$ python -q
>>> import numpy as np
>>> from numpy import linalg as LA
>>> np.set_printoptions(suppress=True, linewidth=160)
>>> def rd(a):
...     return np.round(a, 2) + 0
... 
>>> feats = np.load("w.npy")
>>> print(feats)
[[  1.    0.7   1.2]
 [ -0.2   0.8  -0.2]
 [  0.6  -0.5   0.1]
 [  0.2   1.2   2. ]
 [ -1.8  -0.5  -0.8]
 [  0.7  -1.7  -0.2]
 [-40.   40.   10. ]
 [ -0.3  -1.2   0.3]
 [  1.1   1.   -0.6]
 [ -0.6  -0.3  -1.9]
 [  0.   -1.6   1.1]
 [  0.1  -1.4   0.2]
 [  0.    1.8   2.4]
 [  0.6   0.5   0.1]
 [ -1.8  -1.    0.5]
 [ -0.2   1.2  -0.8]
 [ -0.2  -0.1   1.5]
 [  0.3  -0.2   0.5]
 [  0.2   0.9   0.2]
 [ -0.7   0.    1.9]
 [  0.    0.9  -2.2]]
>>> Xc = feats - feats.mean(axis=0)
>>> Uu, s, VT = LA.svd(Xc, full_matrices=False)
>>> LA.matrix_rank(Xc)
np.int64(3)
>>> rd((s ** 2).sum() ** 2 / (s ** 4).sum())
np.float64(1.03)
>>> rd(VT[0] * np.sign(VT[0, np.abs(VT[0]).argmax()]))
array([-0.7 ,  0.7 ,  0.17])
>>> np.abs(Uu[:, 0]).argmax()
np.int64(6)
>>> np.abs(VT[0]).argmax()
np.int64(1)
>>> (np.sign(Uu[:, 0]) == np.sign(Uu[0, 0])).astype(int)
array([1, 1, 1, 1, 1, 1, 0, 1, 1, 1, 1, 1, 1, 1, 1, 1, 1, 1, 1, 1, 1])
>>> mat = np.load("block18.npy")
>>> mat
array([[-3,  0,  0,  0,  0],
       [ 1,  0,  0,  0,  0],
       [-2,  2,  2,  0,  0],
       [-3,  0, -2,  2,  0],
       [ 0, -1, -1, -1,  1]])
>>> # triangular
>>> Uu, s, VT = LA.svd(mat, full_matrices=False)
>>> (s > 1e-8).sum()
np.int64(4)
>>> Uu.shape, s.shape, VT.shape
((5, 5), (5,), (5, 5))
>>> np.argsort(-LA.norm(mat, axis=0).round(6), kind="stable")[:3]
array([0, 2, 1])
>>> [round(float(x), 2) for x in LA.svd(mat, compute_uv=False)[:3]]
[5.08, 3.59, 1.93]
>>> rd(LA.norm(mat, 2) / LA.norm(mat))
np.float64(0.78)
>>> LA.cond(mat) > 100
np.True_
>>> rng = np.random.default_rng(573480)
>>> lab = rng.permutation(5)
>>> lab
array([1, 0, 3, 4, 2])
>>> other = mat[lab][:, lab]
>>> rd(np.sort(np.abs(LA.eigvals(other))))
array([0., 1., 2., 2., 3.])
>>> print(np.allclose(other, mat))
False
>>> u = np.array([0, -2, 2, 2])
>>> A = np.outer(rng.normal(size=29), u) + 0.05 * rng.normal(size=(29, 4))
>>> rd(A)
array([[-0.01, -3.68,  3.77,  3.65],
       [ 0.01,  1.25, -1.23, -1.26],
       [-0.02, -0.86,  0.87,  0.9 ],
       [ 0.04, -2.61,  2.66,  2.69],
       [ 0.03,  0.93, -0.98, -0.9 ],
       [ 0.  ,  0.83, -0.77, -0.73],
       [ 0.06,  6.35, -6.3 , -6.4 ],
       [ 0.04, -2.95,  2.95,  2.96],
       [ 0.04, -1.82,  1.82,  1.95],
       [ 0.05,  0.82, -0.82, -0.8 ],
       [-0.04, -3.45,  3.38,  3.36],
       [-0.03, -0.95,  0.99,  0.87],
       [ 0.01,  3.12, -3.11, -3.08],
       [ 0.02,  1.88, -1.9 , -1.96],
       [-0.03,  0.11, -0.11, -0.15],
       [ 0.06, -0.14,  0.19,  0.15],
       [ 0.12,  3.73, -3.62, -3.71],
       [-0.05,  0.05,  0.06,  0.1 ],
       [-0.03,  0.09, -0.04, -0.18],
       [-0.05, -0.06,  0.12,  0.07],
       [-0.03, -1.99,  1.96,  1.96],
       [ 0.  , -0.99,  0.93,  0.91],
       [ 0.01, -2.28,  2.24,  2.3 ],
       [ 0.  ,  1.11, -1.04, -1.12],
       [ 0.05, -2.52,  2.55,  2.6 ],
       [-0.05,  4.11, -4.28, -4.18],
       [-0.02, -0.82,  0.81,  0.81],
       [-0.03,  1.77, -1.65, -1.71],
       [-0.04,  1.45, -1.55, -1.49]])
>>> x0 = np.array([1, 1, 0, 2])
>>> target = A @ x0
>>> rd(LA.solve(A.T @ A, A.T @ target))
array([1., 1., 0., 2.])
>>> target = target + 0.05 * rng.normal(size=29)
>>> rd(target)
array([ 3.56, -1.23,  0.86,  2.81, -0.76, -0.59, -6.35,  3.04,  2.13, -0.62,  3.29,  0.76, -3.04, -1.95, -0.21,  0.2 , -3.53,  0.2 , -0.31, -0.09,  1.94,
        0.87,  2.39, -1.16,  2.68, -4.36,  0.71, -1.7 , -1.57])
>>> coef, *_ = LA.lstsq(A, target)
>>> rd(coef)
array([ 1.61,  0.74, -0.17,  1.91])
>>> d = LA.norm(A[:, None] - A[None], axis=-1)
>>> np.flatnonzero(d[8] < d.mean() / 2)
array([ 2,  3,  7,  8, 11, 20, 21, 22, 24, 26])
>>> d.mean(axis=1).argmax()
np.int64(6)
>>> d[8].round(6).argsort(kind="stable")[:4]
array([ 8, 20, 22, 24])
>>> rd(LA.norm(feats, axis=0))
array([40.14, 40.26, 11.36])
>>> feats[5] @ feats[1]
np.float64(-1.46)
>>> rd(LA.norm(feats) ** 2 / LA.norm(feats, 2) ** 2)
np.float64(1.01)
>>> rd(LA.norm(feats, 2))
np.float64(57.56)
>>> rd(LA.norm(feats, "nuc"))
np.float64(67.3)
>>> Uu, s, VT = LA.svd(A)
>>> rd(s)
array([21.78,  0.27,  0.26,  0.19])
>>> print(np.argmax(s[:-1] / (s[1:] + 1e-6)) + 1)
1
>>> other = Uu[:, :1] @ np.diag(s[:1]) @ VT[:1]
>>> rd(LA.norm(A - other) / LA.norm(A))
np.float64(0.02)
>>> LA.matrix_rank(A, rtol=0.05)
np.int64(1)
>>> rd(np.abs(A - other).max())
np.float64(0.11)
>>> LA.matrix_rank(other)
np.int64(1)
>>> rd(LA.norm(A - other, 2)), rd(s[1])
(np.float64(0.27), np.float64(0.27))
>>> other = np.c_[A[:, :3] @ np.array([[2, 1, 2], [0, 3, 2], [0, 0, 3]]), np.array([1, 1, 4, 1, 0, 5, 5, 5, 0, 2, 4, 1, 3, 3, 4, 0, 4, 4, 3, 0, 5, 1, 4, 4, 4, 5, 2, 1, 0])]
>>> rd(other)
array([[ -0.03, -11.05,   3.93,   1.  ],
       [  0.02,   3.76,  -1.17,   1.  ],
       [ -0.04,  -2.61,   0.84,   4.  ],
       [  0.09,  -7.78,   2.85,   1.  ],
       [  0.07,   2.83,  -1.02,   0.  ],
       [ -0.01,   2.47,  -0.66,   5.  ],
       [  0.12,  19.12,  -6.08,   5.  ],
       [  0.09,  -8.81,   3.05,   5.  ],
       [  0.08,  -5.42,   1.91,   0.  ],
       [  0.11,   2.52,  -0.72,   2.  ],
       [ -0.08, -10.38,   3.16,   4.  ],
       [ -0.06,  -2.89,   0.99,   1.  ],
       [  0.01,   9.38,  -3.07,   3.  ],
       [  0.03,   5.66,  -1.9 ,   3.  ],
       [ -0.05,   0.31,  -0.16,   4.  ],
       [  0.13,  -0.35,   0.42,   0.  ],
       [  0.23,  11.3 ,  -3.16,   4.  ],
       [ -0.1 ,   0.11,   0.17,   4.  ],
       [ -0.06,   0.24,   0.01,   3.  ],
       [ -0.09,  -0.23,   0.13,   0.  ],
       [ -0.05,  -5.99,   1.84,   5.  ],
       [  0.01,  -2.97,   0.8 ,   1.  ],
       [  0.02,  -6.84,   2.19,   4.  ],
       [  0.  ,   3.34,  -0.89,   4.  ],
       [  0.09,  -7.51,   2.71,   4.  ],
       [ -0.11,  12.28,  -4.73,   5.  ],
       [ -0.03,  -2.47,   0.75,   2.  ],
       [ -0.05,   5.27,  -1.46,   1.  ],
       [ -0.08,   4.32,  -1.81,   0.  ]])
>>> print(rd(LA.lstsq(A, other[:, 0])[0]))
[2. 0. 0. 0.]
>>> E = np.load("dump.npy")
>>> E
array([[0, 0, 2],
       [0, 0, 3],
       [0, 0, 0],
       [0, 0, 2],
       [0, 0, 1],
       [1, 0, 5],
       [1, 0, 5],
       [0, 0, 3],
       [0, 0, 3],
       [0, 0, 0],
       [0, 0, 3],
       [1, 0, 5],
       [0, 0, 1],
       [0, 0, 0],
       [0, 0, 3],
       [0, 0, 0],
       [0, 0, 2],
       [0, 0, 1],
       [0, 0, 4],
       [0, 0, 2],
       [0, 0, 4],
       [0, 0, 4],
       [0, 0, 0],
       [0, 0, 1],
       [0, 0, 0]])
>>> # looks like rank 2
>>> Uu, s, VT = LA.svd(E)
>>> print(np.argmax(s[:-1] / (s[1:] + 1e-6)) + 1)
2
>>> rd(s)
array([13.76,  1.34,  0.  ])
>>> other = Uu[:, :2] @ np.diag(s[:2]) @ VT[:2]
>>> LA.matrix_rank(other)
np.int64(2)
>>> print(rd(other))
[[0. 0. 2.]
 [0. 0. 3.]
 [0. 0. 0.]
 [0. 0. 2.]
 [0. 0. 1.]
 [1. 0. 5.]
 [1. 0. 5.]
 [0. 0. 3.]
 [0. 0. 3.]
 [0. 0. 0.]
 [0. 0. 3.]
 [1. 0. 5.]
 [0. 0. 1.]
 [0. 0. 0.]
 [0. 0. 3.]
 [0. 0. 0.]
 [0. 0. 2.]
 [0. 0. 1.]
 [0. 0. 4.]
 [0. 0. 2.]
 [0. 0. 4.]
 [0. 0. 4.]
 [0. 0. 0.]
 [0. 0. 1.]
 [0. 0. 0.]]
>>> data = np.loadtxt("out16.csv", delimiter=",")
>>> print(data)
[[0. 0. 0. 0. 0.]
 [0. 2. 0. 0. 0.]
 [5. 0. 0. 0. 0.]
 [0. 0. 0. 5. 0.]
 [0. 0. 0. 0. 3.]]
>>> try:
...     LA.inv(data)
... except LA.LinAlgError as e:
...     print("failed:", e)
... 
failed: Singular matrix
>>> rd(np.trace(LA.pinv(data) @ data))
np.float64(4.0)
>>> np.allclose(data[:-1].T @ LA.lstsq(data[:-1].T, data[-1])[0], data[-1])
False
>>> np.unique(data.round(6), axis=0).shape
(5, 5)
>>> rd(data @ LA.pinv(data) @ data)
array([[0., 0., 0., 0., 0.],
       [0., 2., 0., 0., 0.],
       [5., 0., 0., 0., 0.],
       [0., 0., 0., 5., 0.],
       [0., 0., 0., 0., 3.]])
>>> J = np.loadtxt("a.csv", delimiter=",")
>>> J
array([[ 6.,  0.,  0.,  0.,  5.],
       [11.,  0.,  0.,  0.,  6.],
       [ 6.,  0.,  0.,  0.,  6.],
       [ 9.,  0.,  0.,  0.,  4.],
       [ 3.,  0.,  0.,  0.,  8.],
       [ 9.,  0.,  2.,  0.,  5.],
       [ 8.,  2.,  0.,  0.,  2.],
       [12.,  0.,  2.,  0.,  6.],
       [ 9.,  3.,  0.,  0.,  2.],
       [ 8.,  0.,  0.,  0.,  6.],
       [12.,  4.,  0.,  0.,  0.],
       [ 7.,  2.,  0.,  0.,  3.],
       [ 9.,  0.,  3.,  0.,  9.],
       [ 2.,  0.,  0.,  0.,  7.],
       [ 5.,  0.,  1.,  0.,  9.],
       [ 9.,  0.,  0.,  0.,  4.],
       [11.,  0.,  0.,  0.,  7.],
       [ 5.,  1.,  0.,  0.,  4.],
       [12.,  0.,  0.,  0.,  5.],
       [ 5.,  3.,  0.,  0.,  3.],
       [11.,  0.,  3.,  0.,  5.],
       [ 0.,  0.,  0.,  0.,  8.],
       [ 3.,  0.,  0.,  0.,  8.],
       [ 4.,  1.,  0.,  0.,  5.],
       [ 8.,  0.,  1.,  0.,  3.]])
>>> rd(LA.norm(J, axis=0))
array([40.32,  6.63,  5.29,  0.  , 28.35])
>>> rd(LA.norm(J) ** 2 / LA.norm(J, 2) ** 2)
np.float64(1.13)
>>> Uu, s, VT = LA.svd(J)
>>> vecs = VT[:(s > 1e-8).sum()]
>>> x0 = J[13] + 3 * J[16] + rng.integers(2) * np.eye(5)[1]
>>> x0
array([35.,  1.,  0.,  0., 28.])
>>> LA.matrix_rank(np.vstack([J, x0]))
np.int64(4)
>>> print(rd(np.diag(vecs.T @ vecs)))
[1. 1. 1. 0. 1.]
>>> rd(LA.norm(x0 - vecs.T @ vecs @ x0))
np.float64(0.0)
>>> rd(vecs.T @ vecs)
array([[1., 0., 0., 0., 0.],
       [0., 1., 0., 0., 0.],
       [0., 0., 1., 0., 0.],
       [0., 0., 0., 0., 0.],
       [0., 0., 0., 0., 1.]])
>>> rd(J @ LA.pinv(J) @ J)
array([[ 6.,  0.,  0.,  0.,  5.],
       [11.,  0.,  0.,  0.,  6.],
       [ 6.,  0.,  0.,  0.,  6.],
       [ 9.,  0.,  0.,  0.,  4.],
       [ 3.,  0.,  0.,  0.,  8.],
       [ 9.,  0.,  2.,  0.,  5.],
       [ 8.,  2.,  0.,  0.,  2.],
       [12.,  0.,  2.,  0.,  6.],
       [ 9.,  3.,  0.,  0.,  2.],
       [ 8.,  0.,  0.,  0.,  6.],
       [12.,  4.,  0.,  0.,  0.],
       [ 7.,  2.,  0.,  0.,  3.],
       [ 9.,  0.,  3.,  0.,  9.],
       [ 2.,  0.,  0.,  0.,  7.],
       [ 5.,  0.,  1.,  0.,  9.],
       [ 9.,  0.,  0.,  0.,  4.],
       [11.,  0.,  0.,  0.,  7.],
       [ 5.,  1.,  0.,  0.,  4.],
       [12.,  0.,  0.,  0.,  5.],
       [ 5.,  3.,  0.,  0.,  3.],
       [11.,  0.,  3.,  0.,  5.],
       [ 0.,  0.,  0.,  0.,  8.],
       [ 3.,  0.,  0.,  0.,  8.],
       [ 4.,  1.,  0.,  0.,  5.],
       [ 8.,  0.,  1.,  0.,  3.]])
>>> rank = LA.matrix_rank(J)
>>> rank
np.int64(4)
>>> N = LA.svd(J)[2][rank:].T
>>> np.allclose(J @ N, 0)
True
>>> LA.matrix_rank(J.T @ J), LA.matrix_rank(J @ J.T)
(np.int64(4), np.int64(4))
>>> W0 = np.load("test4.npy")
>>> W0
array([[ 5,  5,  5,  5],
       [ 5, 10, 10, 10],
       [ 5, 10, 15, 15],
       [ 5, 10, 15, 20]])
>>> x0 = np.array([-1, -2, -2, 1])
>>> a = np.maximum(W0 @ x0, 0)
>>> W0.T @ a
array([0, 0, 0, 0])
>>> W0 * (a > 1e-9)[:, None]
array([[0, 0, 0, 0],
       [0, 0, 0, 0],
       [0, 0, 0, 0],
       [0, 0, 0, 0]])
>>> a
array([0, 0, 0, 0])
>>> np.flatnonzero(a > 1e-9)
array([], dtype=int64)
>>> Uu, s, VT = LA.svd(W0, full_matrices=False)
>>> print(rd(np.sqrt((s ** 2).sum())), rd(LA.norm(W0)))
41.83 41.83
>>> rd(s)
array([41.45,  5.  ,  2.13,  1.42])
>>> np.abs(Uu[:, 0]).round(6).argmax()
np.int64(3)
>>> other = np.array([[8, 5], [-7, 0]])
>>> basis = np.array([[3, 5], [-3, 9]])
>>> m1 = np.kron(other, basis)
>>> m1
array([[ 24,  40,  15,  25],
       [-24,  72, -15,  45],
       [-21, -35,   0,   0],
       [ 21, -63,   0,   0]])
>>> Q, r_ = LA.qr(m1)
>>> np.allclose(r_.T @ r_, m1.T @ m1)
True
>>> Q.shape, r_.shape
((4, 4), (4, 4))
>>> rd(np.abs(np.diag(r_)))
array([ 45.1 , 105.23,  13.97,  32.59])
>>> rd(Q.T @ Q)
array([[1., 0., 0., 0.],
       [0., 1., 0., 0.],
       [0., 0., 1., 0.],
       [0., 0., 0., 1.]])
>>> rd(abs(r_[0, 0])), rd(LA.norm(m1[:, 0]))
(np.float64(45.1), np.float64(45.1))
>>> rd(Q)
array([[-0.53, -0.53, -0.47,  0.47],
       [ 0.53, -0.53,  0.47,  0.47],
       [ 0.47,  0.47, -0.53,  0.53],
       [-0.47,  0.47,  0.53,  0.53]])
>>> print(np.kron(np.eye(2, dtype=int), m1))
[[ 24  40  15  25   0   0   0   0]
 [-24  72 -15  45   0   0   0   0]
 [-21 -35   0   0   0   0   0   0]
 [ 21 -63   0   0   0   0   0   0]
 [  0   0   0   0  24  40  15  25]
 [  0   0   0   0 -24  72 -15  45]
 [  0   0   0   0 -21 -35   0   0]
 [  0   0   0   0  21 -63   0   0]]
>>> np.einsum("ii->", m1)
np.int64(96)
>>> rd(LA.eigvals(m1).sum().real)
np.float64(96.0)
>>> np.einsum("ij,ji->", m1, m1)
np.int64(-360)
>>> m1.inv()
Traceback (most recent call last):
  File "<python-input-122>", line 1, in <module>
    m1.inv()
    ^^^^^^
AttributeError: 'numpy.ndarray' object has no attribute 'inv'
>>> rd(np.abs(LA.eigvals(m1)).max())
np.float64(38.34)
>>> assert m1 == m1.T
Traceback (most recent call last):
  File "<python-input-124>", line 1, in <module>
    assert m1 == m1.T
           ^^^^^^^^^^
ValueError: The truth value of an array with more than one element is ambiguous. Use a.any() or a.all()
>>> rd(np.sort(np.abs(LA.eigvals(m1))))
array([38.34, 38.34, 38.34, 38.34])
>>> m1 @ m1
array([[ -174,  1740,  -240,  2400],
       [-1044,  1914, -1440,  2640],
       [  336, -3360,   210, -2100],
       [ 2016, -3696,  1260, -2310]])
>>> (m1 + m1.T) / 2
array([[ 24.,   8.,  -3.,  23.],
       [  8.,  72., -25.,  -9.],
       [ -3., -25.,   0.,   0.],
       [ 23.,  -9.,   0.,   0.]])
>>> LA.matrix_power(m1, 3)
array([[   9504,  -24480,  -28710,   73950],
       [  14688,  -19872,  -44370,   60030],
       [  40194, -103530,   55440, -142800],
       [  62118,  -84042,   85680, -115920]])
